$ python -q
>>> import numpy as np
>>> np.set_printoptions(precision=2, suppress=True, linewidth=140, legacy="1.25")
>>> tidy = lambda a: np.round(a, 2) + 0
>>> arr = np.array([[1, 0, 0], [0, 1, 0], [0, 0, 1]])
>>> ang = np.radians(45)
>>> r_ = np.eye(3)
>>> r_[0, 0] = r_[1, 1] = np.cos(ang)
>>> r_[0, 1], r_[1, 0] = -np.sin(ang), np.sin(ang)
>>> tidy(r_)
array([[ 0.71, -0.71,  0.  ],
       [ 0.71,  0.71,  0.  ],
       [ 0.  ,  0.  ,  1.  ]])
>>> Y = arr @ r_.T
>>> tidy(Y)
array([[ 0.71,  0.71,  0.  ],
       [-0.71,  0.71,  0.  ],
       [ 0.  ,  0.  ,  1.  ]])
>>> print(tidy(np.linalg.det(r_)), tidy(np.trace(r_)))
1.0 2.41
>>> print(np.allclose(np.linalg.norm(arr, axis=1), np.linalg.norm(Y, axis=1)))
True
>>> np.allclose(arr @ arr.T, Y @ Y.T)
True
>>> tidy(np.abs(Y - arr).max(axis=0))
array([0.71, 0.71, 0.  ])
>>> A = np.loadtxt("w.csv", delimiter=",")
>>> A
array([[ 1.66, 49.83,  9.41, 40.16],
       [-1.68, 51.75, 10.09, 40.99],
       [ 0.62, 51.3 ,  9.99, 40.19],
       [ 1.77, 49.03,  9.54, 38.33],
       [ 1.69, 48.4 ,  8.92, 39.03],
       [ 0.42, 51.22, 11.96, 40.53],
       [ 0.8 , 50.53, 10.74, 38.5 ],
       [-0.99, 49.28, 11.38, 39.83],
       [ 0.92, 50.62,  9.88, 37.24],
       [-0.18, 51.5 ,  9.14, 39.23],
       [-0.86, 50.07, 11.08, 40.04],
       [-1.44, 52.51, 11.25, 39.98],
       [-0.1 , 48.94, 10.28, 41.88],
       [-0.67, 49.4 ,  8.95, 39.67],
       [-1.39, 48.95,  7.63, 39.21],
       [-0.82, 51.2 , 10.54, 40.3 ],
       [ 1.63, 48.98,  9.43, 40.16],
       [ 1.44, 50.22,  9.88, 41.02],
       [ 0.83, 49.64,  8.73, 38.02],
       [-0.66, 50.33, 10.3 , 40.75],
       [-1.  , 49.85, 10.32, 40.28],
       [ 0.39, 50.93,  7.91, 41.5 ],
       [-0.01, 50.31,  9.35, 39.  ],
       [ 2.69, 49.56,  9.74, 39.28],
       [-1.03, 48.09, 11.55, 40.16],
       [-0.58, 48.2 , 10.6 , 39.45],
       [-0.78, 49.87, 10.19, 38.95]])
>>> x = np.array([2, 3, 3, 1])
>>> y = A @ x
>>> tidy(np.linalg.pinv(A) @ A)
array([[1., 0., 0., 0.],
       [0., 1., 0., 0.],
       [0., 0., 1., 0.],
       [0., 0., 0., 1.]])
>>> print(tidy(np.linalg.lstsq(A, y)[0]))
[2. 3. 3. 1.]
>>> rng = np.random.default_rng(888553)
>>> y = y + 0.3 * rng.normal(size=27)
>>> print(tidy(y))
[220.75 222.9  224.97 217.42 214.44 230.95 224.12 220.13 220.28 220.77 221.96 227.81 219.32 213.27 205.87 223.91 218.24 224.12 214.34
 221.   219.04 218.75 217.54 223.07 217.28 214.48 217.44]
>>> beta, *_ = np.linalg.lstsq(A, y)
>>> print(tidy(beta))
[2.04 2.94 3.1  1.04]
>>> [round(float(np.linalg.norm(np.linalg.solve(A.T @ A + lam * np.eye(4), A.T @ y))), 2) for lam in (0, 1, 10, 100)]
[4.85, 4.75, 4.18, 3.46]
>>> dist = np.linalg.norm(A[:, None] - A[None], axis=-1)
>>> print(dist.shape)
(27, 27)
>>> np.flatnonzero(dist[24] < dist.mean() / 2)
array([ 7, 24, 25])
>>> tidy(dist[:5, :5])
array([[0.  , 4.  , 1.89, 2.  , 1.89],
       [4.  , 0.  , 2.48, 5.17, 5.27],
       [1.89, 2.48, 0.  , 3.18, 3.47],
       [2.  , 5.17, 3.18, 0.  , 1.13],
       [1.89, 5.27, 3.47, 1.13, 0.  ]])
>>> print((dist + 1e9 * np.eye(27)).round(6).argmin(axis=1))
[16 15  9  4  3 15  8 10  6 22 20 15 19 22 13 19  0  0  3 20 19 17 26  0  7 24 22]
>>> dist[24].round(6).argsort(kind="stable")[:4]
array([24,  7, 25, 10])
>>> W0 = np.loadtxt("block3.csv", delimiter=",")
>>> W0
array([[ 9.,  2.,  0.,  0.],
       [ 2.,  6.,  2.,  0.],
       [ 0.,  2., -4.,  2.],
       [ 0.,  0.,  2., -9.]])
>>> t3 = np.stack([W0, -2 * W0, W0[::-1]])
>>> np.linalg.matrix_rank(t3.reshape(3, -1))
2
>>> idx = rng.permutation(4)
>>> idx
array([3, 2, 0, 1])
>>> Y = W0[idx][:, idx]
>>> tidy(np.sort(np.abs(np.linalg.eigvals(Y))))
array([ 3.68,  5.35,  9.73, 10.06])
>>> x = np.array([1, 0, 1, 0])
>>> y = W0 @ x
>>> beta, lr = np.zeros(4), 1 / np.linalg.norm(W0, 2) ** 2
>>> for i in range(50):
...     beta -= lr * W0.T @ (W0 @ beta - y)
...     if i % 10 == 0: print(i, round(np.linalg.norm(W0 @ beta - y), 2))
... 
0 3.22
10 0.72
20 0.17
30 0.04
40 0.01
>>> tidy(beta)
array([1., 0., 1., 0.])
>>> print(tidy(np.linalg.cond(W0)))
2.74
>>> arr.inv()
Traceback (most recent call last):
  File "<python-input-47>", line 1, in <module>
    arr.inv()
    ^^^^^^^
AttributeError: 'numpy.ndarray' object has no attribute 'inv'
>>> print(arr @ arr)
[[1 0 0]
 [0 1 0]
 [0 0 1]]
>>> np.allclose(arr, arr.T)
True
>>> [round(float(np.linalg.det(W0[:i, :i])), 2) + 0 for i in range(1, 5)]
[9.0, 50.0, -236.0, 1924.0]
>>> data = np.load("case9.npy")
>>> data
array([[-1.,  0.,  0.],
       [ 0.,  3.,  0.],
       [ 0.,  0., -1.]])
>>> hat = np.triu(np.array([[2, 0, -2], [-3, 1, 2], [-1, 3, -1]]), 1) + np.eye(3)
>>> Y = hat @ data @ np.linalg.inv(hat)
>>> np.trace(Y), np.trace(data)
(1.0, 1.0)
>>> print(Y)
[[-1.  0.  0.]
 [ 0.  3. -8.]
 [ 0.  0. -1.]]
>>> tidy(np.linalg.det(Y))
3.0
>>> feats = np.array([[-0.55, 1.09, -0.32, 0.45, 0.59],
...     [1.09, 0.23, 0.24, -0.34, -0.41],
...     [-0.32, 0.24, 0.23, 1.06, -0.26],
...     [0.45, -0.34, 1.06, -0.47, 0.36],
...     [0.59, -0.41, -0.26, 0.36, 0.56]])
>>> feats
array([[-0.55,  1.09, -0.32,  0.45,  0.59],
       [ 1.09,  0.23,  0.24, -0.34, -0.41],
       [-0.32,  0.24,  0.23,  1.06, -0.26],
       [ 0.45, -0.34,  1.06, -0.47,  0.36],
       [ 0.59, -0.41, -0.26,  0.36,  0.56]])
>>> ev, evecs = np.linalg.eigh(feats)
>>> x = np.array([1, 1, 0, -1, 0])
>>> print(tidy(np.linalg.eigvalsh(feats[1:, 1:])))
[-1.4  -0.04  0.99  1.  ]
>>> print(np.abs(feats).sum(axis=1).max(), tidy(np.abs(ev).max()))
3.0 1.99
>>> tidy(evecs * np.maximum(ev, 0) @ evecs.T)
array([[ 0.42,  0.41, -0.05,  0.07,  0.26],
       [ 0.41,  0.71,  0.04, -0.06, -0.18],
       [-0.05,  0.04,  0.68,  0.43, -0.15],
       [ 0.07, -0.06,  0.43,  0.4 ,  0.21],
       [ 0.26, -0.18, -0.15,  0.21,  0.78]])
>>> tidy(x @ feats @ x / (x @ x)), tidy(ev[0]), tidy(ev[-1])
(0.39, -1.99, 1.0)
>>> hat = np.triu(np.array([[-3, -2, 3, 2, -3],
...     [-3, 1, -2, 3, 1],
...     [2, 2, -1, 1, -1],
...     [-1, 0, 3, -2, -1],
...     [-1, 0, 0, -3, -1]]), 1) + np.eye(5)
>>> Y = hat @ feats @ np.linalg.inv(hat)
>>> tidy(np.linalg.det(Y))
1.97
>>> print(np.linalg.matrix_rank(Y))
5
>>> idx = rng.permutation(5)
>>> idx
array([1, 2, 0, 4, 3])
>>> Y = feats[idx][:, idx]
>>> np.allclose(Y, feats)
False
>>> tidy(np.sort(np.abs(np.linalg.eigvals(Y))))
array([0.99, 1.  , 1.  , 1.  , 1.99])
>>> tidy(np.linalg.det(Y)), tidy(np.linalg.det(feats[idx]))
(1.97, -1.97)
>>> x = np.array([0, 0, 0, 2, 2])
>>> h = np.maximum(feats @ x, 0)
>>> print(feats * (h > 1e-9)[:, None])
[[-0.55  1.09 -0.32  0.45  0.59]
 [ 0.    0.    0.   -0.   -0.  ]
 [-0.32  0.24  0.23  1.06 -0.26]
 [ 0.   -0.    0.   -0.    0.  ]
 [ 0.59 -0.41 -0.26  0.36  0.56]]
>>> tidy(np.tanh(feats @ x))
array([ 0.97, -0.91,  0.92, -0.22,  0.95])
>>> np.flatnonzero(h > 1e-9)
array([0, 2, 4])
>>> tidy(np.maximum(feats @ (3 * x), 0))
array([6.24, 0.  , 4.8 , 0.  , 5.52])
>>> idx = rng.permutation(5)
>>> Y = feats[:, idx] * rng.choice([-1, 1], 5)
>>> Y
array([[-0.45,  0.59,  0.55,  1.09, -0.32],
       [ 0.34, -0.41, -1.09,  0.23,  0.24],
       [-1.06, -0.26,  0.32,  0.24,  0.23],
       [ 0.47,  0.36, -0.45, -0.34,  1.06],
       [-0.36,  0.56, -0.59, -0.41, -0.26]])
>>> left, _, vt = np.linalg.svd(feats.T @ Y)
>>> tidy(left @ vt)
array([[ 0.,  0., -1.,  0.,  0.],
       [ 0.,  0.,  0.,  1.,  0.],
       [ 0.,  0.,  0.,  0.,  1.],
       [-1.,  0.,  0.,  0.,  0.],
       [ 0.,  1.,  0.,  0.,  0.]])
>>> idx
array([3, 4, 0, 1, 2])
>>> F = np.load("run12.npy")
>>> F
array([[  5.83, -35.56,  39.96],
       [  4.93, -35.8 ,  38.81],
       [  3.93, -35.18,  40.35],
       [  4.13, -35.3 ,  40.91],
       [  6.38, -34.1 ,  39.79],
       [  2.71, -35.32,  40.4 ],
       [  6.44, -33.01,  40.64],
       [  5.49, -34.03,  40.87],
       [  4.28, -35.4 ,  38.84],
       [  5.66, -34.81,  42.22],
       [  5.41, -35.69,  40.67],
       [  7.48, -35.13,  42.66],
       [  4.04, -33.03,  40.68],
       [  2.94, -35.77,  39.64],
       [  7.27, -33.92,  39.25],
       [  5.12, -34.2 ,  41.43],
       [  6.32, -34.67,  40.79],
       [  4.75, -34.86,  40.82],
       [  6.06, -36.27,  39.89],
       [  6.47, -34.18,  39.53],
       [  6.  , -34.77,  41.14],
       [  3.93, -35.68,  40.27],
       [  5.41, -35.46,  39.97],
       [  6.48, -36.5 ,  40.07],
       [  3.71, -36.02,  41.09],
       [  6.97, -33.85,  41.25],
       [  4.38, -34.16,  39.85],
       [  4.02, -34.99,  40.  ],
       [  4.03, -32.8 ,  40.63]])
>>> hat = F @ np.linalg.solve(F.T @ F, F.T)
>>> tidy(np.linalg.eigvalsh(hat))
array([0., 0., 0., 0., 0., 0., 0., 0., 0., 0., 0., 0., 0., 0., 0., 0., 0., 0., 0., 0., 0., 0., 0., 0., 0., 0., 1., 1., 1.])
>>> tidy(np.diag(hat))
array([0.08, 0.15, 0.07, 0.06, 0.07, 0.17, 0.13, 0.06, 0.11, 0.09, 0.05, 0.16, 0.17, 0.17, 0.15, 0.09, 0.06, 0.04, 0.14, 0.08, 0.05, 0.08,
       0.06, 0.18, 0.09, 0.14, 0.05, 0.06, 0.19])
>>> tidy(np.trace(hat))
3.0
>>> f, g = F[0], F[17]
>>> tidy(f @ g)
2898.48
>>> tidy(f @ f)
2895.3
>>> p = (f @ g) / (f @ f) * f
>>> tidy((g - p) @ f)
0.0
>>> tidy(np.linalg.norm(f + g) ** 2 + np.linalg.norm(f - g) ** 2)
11598.72
>>> print(tidy(p))
[  5.84 -35.6   40.  ]
>>> tidy(g - p)
array([-1.09,  0.74,  0.82])
>>> np.linalg.matrix_rank(F)
3
>>> np.zeros(29, 3)
Traceback (most recent call last):
  File "<python-input-103>", line 1, in <module>
    np.zeros(29, 3)
    ~~~~~~~~^^^^^^^
TypeError: Cannot interpret '3' as a data type
>>> print(tidy(F.mean(axis=0)))
[  5.19 -34.84  40.43]
>>> tidy(np.linalg.svd(F, compute_uv=False))
array([288.81,   7.02,   4.99])
>>> F.shape
(29, 3)
>>> t3 = np.stack([F, -1 * F, F[::-1]])
>>> t3.shape
(3, 29, 3)
>>> print(np.linalg.matrix_rank(t3.reshape(3, -1)))
2
>>> np.linalg.matrix_rank(t3)
array([3, 3, 3])
>>> basis = F[[11, 15]].astype(float)
>>> for _ in range(5):
...     idx = np.linalg.norm(F[:, None] - basis, axis=-1).argmin(axis=1)
...     basis = np.array([F[idx == j].mean(axis=0) for j in range(2)])
... 
>>> idx
array([1, 1, 1, 1, 0, 1, 0, 0, 1, 0, 1, 0, 1, 1, 0, 0, 0, 1, 1, 0, 0, 1, 1, 1, 1, 0, 1, 1, 1])
>>> print(tidy(basis))
[[  6.33 -34.24  40.87]
 [  4.5  -35.21  40.16]]
>>> Y = np.array([[2, 1], [-2, 0]])
>>> J = np.kron(np.eye(2, dtype=int), Y)
>>> print(J)
[[ 2  1  0  0]
 [-2  0  0  0]
 [ 0  0  2  1]
 [ 0  0 -2  0]]
>>> x = np.array([-1, 0, 1, 0])
>>> y = J @ x
>>> beta, lr = np.zeros(4), 1 / np.linalg.norm(J, 2) ** 2
>>> for i in range(5):
...     beta -= lr * J.T @ (J @ beta - y)
...     if i % 1 == 0: print(i, round(np.linalg.norm(J @ beta - y), 2))
... 
0 0.23
1 0.22
2 0.21
3 0.2
4 0.19
>>> tidy(np.linalg.cond(J))
4.27
>>> tidy(beta)
array([-0.95, -0.19,  0.95,  0.19])
>>> np.einsum("ij,ji->", J, J)
0
>>> np.einsum("ii->", J)
4
>>> tidy(np.linalg.eigvals(J))
array([1.+1.j, 1.-1.j, 1.+1.j, 1.-1.j])
>>> Ac = F - F.mean(axis=1)
Traceback (most recent call last):
  File "<python-input-127>", line 1, in <module>
    Ac = F - F.mean(axis=1)
         ~~^~~~~~~~~~~~~~~~
ValueError: operands could not be broadcast together with shapes (29,3) (29,) 
>>> Ac = F - F.mean(axis=0)
>>> left, s, vt = np.linalg.svd(Ac, full_matrices=False)
>>> tidy((s ** 2).sum() ** 2 / (s ** 4).sum())
2.55
>>> tidy(Ac.mean(axis=0))
array([0., 0., 0.])
>>> print(tidy(s ** 2 / (s ** 2).sum()))
[0.53 0.27 0.2 ]
>>> np.abs(vt[0]).argmax()
0
>>> tidy(np.abs(vt[-1]))
array([0.1 , 0.42, 0.9 ])
>>> tidy(vt[0] * np.sign(vt[0, np.abs(vt[0]).argmax()]))
array([0.93, 0.29, 0.24])
>>> np.abs(left[:, 0]).argmax()
11
